% python3 -q
>>> import numpy as np
>>> np.set_printoptions(precision=2, suppress=True, linewidth=140, floatmode="fixed")
>>> data = np.load("dump.npy")
>>> print(data)
[[3 2 2]
 [1 3 2]
 [0 0 3]
 [0 2 0]
 [3 0 0]]
>>> B = np.c_[data[:, :1] @ np.array([[9]]), np.array([-5, -5, -4, -3, -1])]
>>> B
array([[27, -5],
       [ 9, -5],
       [ 0, -4],
       [ 0, -3],
       [27, -1]])
>>> np.linalg.matrix_rank(B)
np.int64(2)
>>> B = data[0, 0] * data[1:] - np.outer(data[1:, 0], data[0])
>>> B
array([[ 0,  7,  4],
       [ 0,  0,  9],
       [ 0,  6,  0],
       [ 0, -6, -6]])
>>> print(np.flatnonzero(~B.round(6).any(axis=1)))
[]
>>> print(np.linalg.matrix_rank(B), np.linalg.matrix_rank(data))
2 3
>>> vec = np.array([0, 5, 0])
>>> target = data @ vec
>>> np.round(np.linalg.pinv(data) @ data, 2) + 0
array([[1.00, 0.00, 0.00],
       [0.00, 1.00, 0.00],
       [0.00, 0.00, 1.00]])
>>> rng = np.random.default_rng(8009)
>>> target = target + 0.02 * rng.normal(size=5)
>>> target.round(2) + 0
array([10.03, 15.03,  0.00, 10.00, -0.04])
>>> coef, *_ = np.linalg.lstsq(data, target)
>>> print(np.round(data.T @ (target - data @ coef), 2) + 0)
[0.00 0.00 0.00]
>>> round(float(np.linalg.norm(target - data @ coef)), 2)
0.04
>>> [round(float(np.linalg.norm(np.linalg.solve(data.T @ data + lam * np.eye(3), data.T @ target))), 2) for lam in (0, 1, 10, 100)]
[5.01, 4.57, 2.86, 0.82]
>>> print(coef.round())
[-0.00  5.00  0.00]
>>> B = np.array([[-1, 1], [-2, 0]])
>>> basis = np.kron(B, data)
>>> np.linalg.matrix_rank(basis)
np.int64(6)
>>> round(float(np.linalg.norm(basis, 2)), 2), np.round(np.linalg.norm(B, 2) * np.linalg.norm(data, 2), 2)
(13.67, np.float64(13.67))
>>> basis
array([[-3, -2, -2,  3,  2,  2],
       [-1, -3, -2,  1,  3,  2],
       [ 0,  0, -3,  0,  0,  3],
       [ 0, -2,  0,  0,  2,  0],
       [-3,  0,  0,  3,  0,  0],
       [-6, -4, -4,  0,  0,  0],
       [-2, -6, -4,  0,  0,  0],
       [ 0,  0, -6,  0,  0,  0],
       [ 0, -4,  0,  0,  0,  0],
       [-6,  0,  0,  0,  0,  0]])
>>> ang = np.radians(135)
>>> R = np.eye(3)
>>> R[1, 1] = R[2, 2] = np.cos(ang)
>>> R[1, 2], R[2, 1] = -np.sin(ang), np.sin(ang)
>>> R
array([[ 1.00,  0.00,  0.00],
       [ 0.00, -0.71, -0.71],
       [ 0.00,  0.71, -0.71]])
>>> B = data @ R.T
>>> np.abs(B - data).max(axis=0)
array([0.00, 6.54, 5.12])
>>> np.linalg.svd(data, compute_uv=False), np.linalg.svd(B, compute_uv=False)
(array([5.97, 3.23, 2.63]), array([5.97, 3.23, 2.63]))
>>> np.allclose(np.linalg.norm(data, axis=1), np.linalg.norm(B, axis=1))
True
>>> B.round(2) + 0
array([[ 3.00, -2.83,  0.00],
       [ 1.00, -3.54,  0.71],
       [ 0.00, -2.12, -2.12],
       [ 0.00, -1.41,  1.41],
       [ 3.00,  0.00,  0.00]])
>>> m1 = np.load("layer1.npy")
>>> m1
array([[-2.00, -6.00, -4.00],
       [ 0.00,  1.00,  1.00],
       [ 0.00,  1.00,  0.00]])
>>> Q = m1.astype(float).copy()
>>> for j in range(3):
...     Q[:, j] -= Q[:, :j] @ (Q[:, :j].T @ Q[:, j])
...     Q[:, j] /= np.linalg.norm(Q[:, j])
... 
>>> np.round(Q.T @ Q, 2) + 0
array([[1.00, 0.00, 0.00],
       [0.00, 1.00, 0.00],
       [0.00, 0.00, 1.00]])
>>> np.round(Q.T @ m1, 2) + 0
array([[2.00, 6.00, 4.00],
       [0.00, 1.41, 0.71],
       [0.00, 0.00, 0.71]])
>>> J = np.load("a.npy")
>>> J
array([[-0.05,  0.34,  0.15],
       [ 0.12, -0.64, -0.49],
       [-0.03,  0.29, -0.08],
       [-0.14,  0.71,  0.53],
       [-0.12, -0.84,  1.00],
       [-0.01, -0.36,  0.71],
       [ 0.21, -0.73, -0.93],
       [-0.18,  0.87,  0.35],
       [ 0.24, -0.04, -1.00],
       [ 0.24, -0.65, -0.98],
       [ 0.10,  0.11, -0.95],
       [ 0.15,  0.03, -0.99],
       [ 0.08,  0.33, -0.96]])
>>> Uu, sig, vt = np.linalg.svd(J)
>>> np.argmax(sig[:-1] / (sig[1:] + 1e-6)) + 1
np.int64(2)
>>> B = Uu[:, :2] @ np.diag(sig[:2]) @ vt[:2]
>>> print(B)
[[-0.06  0.34  0.15]
 [ 0.14 -0.64 -0.49]
 [-0.02  0.29 -0.08]
 [-0.16  0.71  0.53]
 [-0.07 -0.83  1.01]
 [-0.07 -0.37  0.70]
 [ 0.22 -0.73 -0.93]
 [-0.15  0.87  0.35]
 [ 0.16 -0.05 -1.01]
 [ 0.22 -0.65 -0.98]
 [ 0.14  0.11 -0.94]
 [ 0.15  0.03 -0.99]
 [ 0.12  0.33 -0.95]]
>>> np.linalg.matrix_rank(B)
np.int64(2)
>>> round(np.abs(J - B).max(), 2)
np.float64(0.08)
>>> np.round(np.linalg.norm(J, 2) / np.linalg.norm(J), 2)
np.float64(0.83)
>>> print(np.linalg.matrix_rank(J, rtol=0.1))
2
>>> print([round(float(x), 2) for x in np.linalg.svd(J, compute_uv=False)[:3]])
[2.87, 1.91, 0.13]
>>> round(np.log10(np.linalg.cond(J)))
1
>>> lab = J[:, 2] > np.median(J[:, 2])
>>> u = J[lab].mean(axis=0) - J[~lab].mean(axis=0)
>>> u
array([-0.25,  0.40,  1.34])
>>> ((J - J.mean(axis=0)) @ u > 0).astype(int)
array([1, 0, 1, 1, 1, 1, 0, 1, 0, 0, 0, 0, 0])
>>> lab = rng.permutation(3)
>>> B = J[:, lab] * rng.choice([-1, 1], 3)
>>> print(B)
[[-0.15 -0.34 -0.05]
 [ 0.49  0.64  0.12]
 [ 0.08 -0.29 -0.03]
 [-0.53 -0.71 -0.14]
 [-1.00  0.84 -0.12]
 [-0.71  0.36 -0.01]
 [ 0.93  0.73  0.21]
 [-0.35 -0.87 -0.18]
 [ 1.00  0.04  0.24]
 [ 0.98  0.65  0.24]
 [ 0.95 -0.11  0.10]
 [ 0.99 -0.03  0.15]
 [ 0.96 -0.33  0.08]]
>>> Uu, _, vt = np.linalg.svd(J.T @ B)
>>> np.round(Uu @ vt, 2) + 0
array([[ 0.00,  0.00,  1.00],
       [ 0.00, -1.00,  0.00],
       [-1.00,  0.00,  0.00]])
>>> np.round(np.linalg.lstsq(J, B)[0], 2) + 0
array([[ 0.00,  0.00,  1.00],
       [ 0.00, -1.00,  0.00],
       [-1.00,  0.00,  0.00]])
>>> print(lab)
[2 1 0]
>>> feats = np.load("x.npy")
>>> feats
array([[-3.10, -2.84, -0.20,  0.18, -2.97],
       [ 2.00,  1.70,  0.00,  0.10,  1.60],
       [-1.82, -2.08, -0.52,  0.78, -2.73],
       [ 1.30,  0.49, -0.60,  1.07, -0.43],
       [ 0.18, -0.38, -0.52,  0.88, -1.13]])
>>> np.argsort(-np.linalg.norm(feats, axis=0).round(6), kind="stable")[:3]
array([4, 0, 1])
>>> print(np.linalg.cond(feats) > 100)
True
>>> [round(float(x), 2) for x in np.linalg.svd(feats, compute_uv=False)[:3]]
[7.22, 2.43, 0.0]
>>> gram = feats.T @ feats
>>> np.diag(gram)
array([18.64, 15.67,  0.94,  2.57, 20.30])
>>> np.allclose(gram, gram.T)
True
>>> hat = np.triu(np.array([[1, 0, 3, 2, 2],
...     [1, 1, 2, 0, 2],
...     [2, 1, 2, 2, 0],
...     [2, 2, 0, 2, 2],
...     [3, 3, 1, 2, 0]]), 1) + np.eye(5)
>>> B = hat @ feats @ np.linalg.inv(hat)
>>> round(np.linalg.det(B), 2)
np.float64(0.0)
>>> Uu, sig, vt = np.linalg.svd(feats)
>>> sig.round(2) + 0
array([7.22, 2.43, 0.00, 0.00, 0.00])
>>> B = Uu[:, :2] @ np.diag(sig[:2]) @ vt[:2]
>>> np.linalg.matrix_rank(B)
np.int64(2)
>>> round(float(np.linalg.norm(feats - B) / np.linalg.norm(feats)), 2)
0.0
>>> round(float(np.linalg.norm(feats - B, 2)), 2), round(float(sig[2]), 2)
(0.0, 0.0)
>>> print(round(np.abs(feats - B).max(), 2))
0.0
>>> np.linalg.matrix_rank(feats, rtol=0.05)
np.int64(2)
>>> vec = np.array([1, 2, 2, 0, 1])
>>> a = np.maximum(feats @ vec, 0)
>>> np.maximum(feats @ vec, 0) - np.maximum(-feats @ vec, 0)
array([-12.15,   7.00,  -9.75,   0.65,  -2.75])
>>> np.flatnonzero(a > 1e-9)
array([1, 3])
>>> feats.T @ a
array([14.85, 12.22, -0.39,  1.40, 10.92])
>>> np.tanh(feats @ vec)
array([-1.00,  1.00, -1.00,  0.57, -0.99])
>>> feats * (a > 1e-9)[:, None]
array([[-0.00, -0.00, -0.00,  0.00, -0.00],
       [ 2.00,  1.70,  0.00,  0.10,  1.60],
       [-0.00, -0.00, -0.00,  0.00, -0.00],
       [ 1.30,  0.49, -0.60,  1.07, -0.43],
       [ 0.00, -0.00, -0.00,  0.00, -0.00]])
>>> B = np.array([[6]])
>>> basis = np.array([[2, 2, 1, 0], [2, 1, 1, 1], [2, 1, 0, 1], [1, 1, 2, 1]])
>>> X = np.block([[B, np.array([[1, 2, 2, 3]])], [np.zeros((4, 1)), basis]])
>>> print(X)
[[6.00 1.00 2.00 2.00 3.00]
 [0.00 2.00 2.00 1.00 0.00]
 [0.00 2.00 1.00 1.00 1.00]
 [0.00 2.00 1.00 0.00 1.00]
 [0.00 1.00 1.00 2.00 1.00]]
>>> lab = rng.permutation(5)
>>> lab
array([3, 1, 4, 0, 2])
>>> B = X[lab][:, lab]
>>> round(np.linalg.det(B), 2), round(np.linalg.det(X[lab]), 2)
(np.float64(12.0), np.float64(12.0))
>>> np.trace(B)
np.float64(10.0)
>>> print(np.allclose(B, X))
False
